$ ipython --no-banner

In [1]: import numpy as np

In [2]: import numpy.linalg as la

In [3]: np.set_printoptions(precision=1, suppress=True, linewidth=120)

In [4]: mat = np.load("layer5.npy")

In [5]: mat
Out[5]: 
array([[1, 1, 1, 1, 2, 0],
       [0, 2, 0, 1, 0, 0],
       [2, 0, 2, 1, 1, 1],
       [2, 0, 1, 2, 1, 1],
       [1, 0, 1, 1, 1, 2],
       [1, 2, 0, 2, 2, 0],
       [2, 2, 1, 0, 1, 2],
       [2, 1, 2, 2, 1, 0]])

In [6]: A2 = np.c_[mat[:, :1] @ np.array([[3]]), np.array([2, 1, 1, 2, 2, 3, 1, 1])]

In [7]: A2
Out[7]: 
array([[3, 2],
       [0, 1],
       [6, 1],
       [6, 2],
       [3, 2],
       [3, 3],
       [6, 1],
       [6, 1]])

In [8]: la.matrix_rank(A2)
Out[8]: np.int64(2)

In [9]: np.round(la.norm(A2 - mat @ la.lstsq(mat, A2)[0], axis=0), 1) + 0
Out[9]: array([0. , 0.3])

In [10]: A2 = mat / la.norm(mat, axis=1, keepdims=True)

In [11]: gram = A2 @ A2.T

In [12]: round(np.degrees(np.arccos(np.clip(gram[4, 6], -1, 1))), 1)
Out[12]: np.float64(40.9)

In [13]: gram[4]
Out[13]: array([0.6, 0.2, 0.9, 0.9, 1. , 0.5, 0.8, 0.7])

In [14]: (np.abs(gram) > 0.9).astype(int)
Out[14]: 
array([[1, 0, 0, 0, 0, 0, 0, 0],
       [0, 1, 0, 0, 0, 0, 0, 0],
       [0, 0, 1, 1, 0, 0, 0, 0],
       [0, 0, 1, 1, 0, 0, 0, 0],
       [0, 0, 0, 0, 1, 0, 0, 0],
       [0, 0, 0, 0, 0, 1, 0, 0],
       [0, 0, 0, 0, 0, 0, 1, 0],
       [0, 0, 0, 0, 0, 0, 0, 1]])

In [15]: print(la.norm(A2, axis=1))
[1. 1. 1. 1. 1. 1. 1. 1.]

In [16]: Q, Rm = la.qr(mat)

In [17]: np.allclose(Rm.T @ Rm, mat.T @ mat)
Out[17]: True

In [18]: Q.shape, Rm.shape
Out[18]: ((8, 6), (6, 6))

In [19]: np.round(abs(Rm[0, 0]), 1), round(float(la.norm(mat[:, 0])), 1)
Out[19]: (np.float64(4.4), 4.4)

In [20]: np.trace(Q @ Q.T)
Out[20]: np.float64(6.0)

In [21]: Q.round(1) + 0
Out[21]: 
array([[-0.2, -0.2, -0.3, -0.1, -0.7, -0.2],
       [ 0. , -0.6, -0.3, -0.2,  0.4,  0.3],
       [-0.5,  0.3, -0.3,  0.1,  0. , -0.1],
       [-0.5,  0.3,  0.5, -0.4,  0.2,  0. ],
       [-0.2,  0.2, -0.2, -0.2, -0.2,  0.9],
       [-0.2, -0.5,  0.4, -0.4, -0.3, -0.1],
       [-0.5, -0.3,  0.3,  0.8,  0.1,  0.1],
       [-0.5,  0. , -0.5, -0.2,  0.3, -0.3]])

In [22]: Rm.round(1) + 0
Out[22]: 
array([[-4.4, -2.1, -3.2, -3.2, -3. , -2.3],
       [ 0. , -3.1,  0.5, -0.8, -0.9,  0.2],
       [ 0. ,  0. , -1.2, -0.1,  0.1,  0.4],
       [ 0. ,  0. ,  0. , -2.3, -0.8,  1. ],
       [ 0. ,  0. ,  0. ,  0. , -1.6,  0. ],
       [ 0. ,  0. ,  0. ,  0. ,  0. ,  1.9]])

In [23]: print(np.round(Q.T @ Q, 1) + 0)
[[1. 0. 0. 0. 0. 0.]
 [0. 1. 0. 0. 0. 0.]
 [0. 0. 1. 0. 0. 0.]
 [0. 0. 0. 1. 0. 0.]
 [0. 0. 0. 0. 1. 0.]
 [0. 0. 0. 0. 0. 1.]]

In [24]: np.abs(np.diag(Rm))
Out[24]: array([4.4, 3.1, 1.2, 2.3, 1.6, 1.9])

In [25]: proj = mat @ la.solve(mat.T @ mat, mat.T)

In [26]: np.diag(proj)
Out[26]: array([0.7, 0.8, 0.4, 0.8, 0.9, 0.7, 1. , 0.7])

In [27]: print(np.allclose(proj @ proj, proj))
True

In [28]: def softmax(z):
    ...:     e = np.exp(z - z.max(axis=-1, keepdims=True))
    ...:     return e / e.sum(axis=-1, keepdims=True)
    ...: 

In [29]: softmax(mat).sum(axis=1)
Out[29]: array([1., 1., 1., 1., 1., 1., 1., 1.])

In [30]: scores = mat @ mat.T / np.sqrt(6)

In [31]: print(np.round(softmax(scores + np.triu(np.full(scores.shape, -np.inf), 1)), 1) + 0)
[[1.  0.  0.  0.  0.  0.  0.  0. ]
 [0.3 0.7 0.  0.  0.  0.  0.  0. ]
 [0.2 0.  0.8 0.  0.  0.  0.  0. ]
 [0.1 0.  0.4 0.5 0.  0.  0.  0. ]
 [0.1 0.  0.3 0.3 0.3 0.  0.  0. ]
 [0.1 0.  0.  0.1 0.  0.7 0.  0. ]
 [0.  0.  0.1 0.1 0.1 0.1 0.7 0. ]
 [0.1 0.  0.1 0.1 0.  0.1 0.1 0.5]]

In [32]: print(softmax(scores).round(6).argmax(axis=1))
[5 5 2 3 2 5 6 7]

In [33]: M = np.load("test15.npy")

In [34]: M
Out[34]: 
array([[ -2.7,   7. ,   2.9,  -0.1,   6.6,  -1.6],
       [ -0.2,   5.5,   0.2,  -6.2,  12. ,  -0.1],
       [ -9.1,  -4.5,  -2.7, -14.4,  -8.4, -10.7],
       [  7.6,  -2.8,   1.8,   6.6,  -4.6,   3.4],
       [  7.6,   5.6,   2.2,   3.5,  12.7,   6.2],
       [  2.9,  -0.7,   0.4,  -1.1,   0.5,   0.3],
       [ 15.8,  -3.5,  -2.1,  -0.5,   9.5,   9.6],
       [ -1. ,   3.3,   0.5,  -4.6,   5.8,  -1.5],
       [ -6.4,   0.2,   0.3,  -6.5,  -3.9,  -6.9],
       [ 15.4,  -0.2,   4. ,  15.8,   1. ,  10.6],
       [  8. ,   8.2,   3.9,   7.6,  14.3,   7.5],
       [ -8.8,   3.1,   3.9,   1.7,  -8.6,  -7.7],
       [  5.3,  -2.9,   0.1,   0.5,  -2.1,   1.5]])

In [35]: Xc = M - M.mean(axis=0)

In [36]: Uu, sig, Vh = la.svd(Xc, full_matrices=False)

In [37]: np.round((sig ** 2).sum() ** 2 / (sig ** 4).sum(), 1)
Out[37]: np.float64(2.0)

In [38]: np.searchsorted(np.cumsum(sig ** 2) / (sig ** 2).sum(), 0.9) + 1
Out[38]: np.int64(3)

In [39]: np.round(Xc.mean(axis=0), 1) + 0
Out[39]: array([0., 0., 0., 0., 0., 0.])

In [40]: print(sig.round(1) + 0)
[45.2 26.  18.7  0.   0.   0. ]

In [41]: Vh[0] * np.sign(Vh[0, np.abs(Vh[0]).argmax()])
Out[41]: array([0.6, 0.1, 0.1, 0.5, 0.4, 0.5])

In [42]: Xc = M - M.mean(axis=0)

In [43]: evecs = la.svd(Xc)[2][:4]

In [44]: A2 = Xc - Xc @ evecs.T @ evecs

In [45]: round(la.norm(A2) / la.norm(Xc), 1)
Out[45]: np.float64(0.0)

In [46]: np.round(A2.std(axis=0), 1) + 0
Out[46]: array([0., 0., 0., 0., 0., 0.])

In [47]: np.round(np.cov(Xc @ evecs.T, rowvar=False), 1) + 0
Out[47]: 
array([[170.3,   0. ,   0. ,   0. ],
       [  0. ,  56.5,   0. ,   0. ],
       [  0. ,   0. ,  29.2,   0. ],
       [  0. ,   0. ,   0. ,   0. ]])

In [48]: lab = M[:, 3] > np.median(M[:, 3])

In [49]: f = M[lab].mean(axis=0) - M[~lab].mean(axis=0)

In [50]: lab.astype(int)
Out[50]: array([0, 0, 0, 1, 1, 0, 0, 0, 0, 1, 1, 1, 1])

In [51]: ((M - M.mean(axis=0)) @ f > 0).astype(int)
Out[51]: array([0, 0, 0, 1, 1, 0, 1, 0, 0, 1, 1, 0, 1])

In [52]: f
Out[52]: array([ 6. ,  0.8,  2.7, 10.7, -1. ,  5.1])

In [53]: x = np.array([-1, -3, 4, -2, 4, 4])

In [54]: M @ np.eye(6)[5]
Out[54]: array([ -1.6,  -0.1, -10.7,   3.4,   6.2,   0.3,   9.6,  -1.5,  -6.9,  10.6,   7.5,  -7.7,   1.5])

In [55]: print((M @ x).argmax())
6

In [56]: M @ np.ones(6)
Out[56]: array([ 12.1,  11.2, -49.8,  12.1,  37.8,   2.4,  28.8,   2.6, -23.2,  46.5,  49.5, -16.4,   2.4])

In [57]: x @ M
ValueError: matmul: Input operand 1 has a mismatch in its core dimension 0, with gufunc signature (n?,k),(k,m?)->(n?,m?) (size 13 is different from 6)


In [58]: X = np.loadtxt("w.csv", delimiter=",")

In [59]: X
Out[59]: 
array([[ 3.,  2.,  6., -3., -7., -2.,  0.],
       [ 0., -6., -4., -1.,  3.,  1.,  8.],
       [ 8.,  9., -5.,  0., -1.,  4.,  6.],
       [ 0.,  5., -9., -2.,  9., -5., -2.],
       [-9., -8.,  3.,  9., -6., -5., -4.],
       [-7., -4., -5.,  8.,  2.,  8., -4.],
       [ 0.,  0.,  0.,  0.,  0.,  0.,  7.]])

In [60]: rng = np.random.default_rng(267153)

In [61]: lab = rng.permutation(7)

In [62]: A2 = X[:, lab] * rng.choice([-1, 1], 7)

In [63]: A2
Out[63]: 
array([[-7.,  6.,  2.,  0., -2., -3.,  3.],
       [ 3., -4., -6.,  8.,  1., -0.,  1.],
       [-1., -5.,  9.,  6.,  4., -8., -0.],
       [ 9., -9.,  5., -2., -5., -0.,  2.],
       [-6.,  3., -8., -4., -5.,  9., -9.],
       [ 2., -5., -4., -4.,  8.,  7., -8.],
       [ 0.,  0.,  0.,  7.,  0., -0., -0.]])

In [64]: Uu, _, Vh = la.svd(X.T @ A2)

In [65]: np.round(Uu @ Vh, 1) + 0
Out[65]: 
array([[ 0.,  0.,  0.,  0.,  0., -1.,  0.],
       [ 0.,  0.,  1.,  0.,  0.,  0.,  0.],
       [ 0.,  1.,  0.,  0.,  0.,  0.,  0.],
       [ 0.,  0.,  0.,  0.,  0.,  0., -1.],
       [ 1.,  0.,  0.,  0.,  0.,  0.,  0.],
       [ 0.,  0.,  0.,  0.,  1.,  0.,  0.],
       [ 0.,  0.,  0.,  1.,  0.,  0.,  0.]])
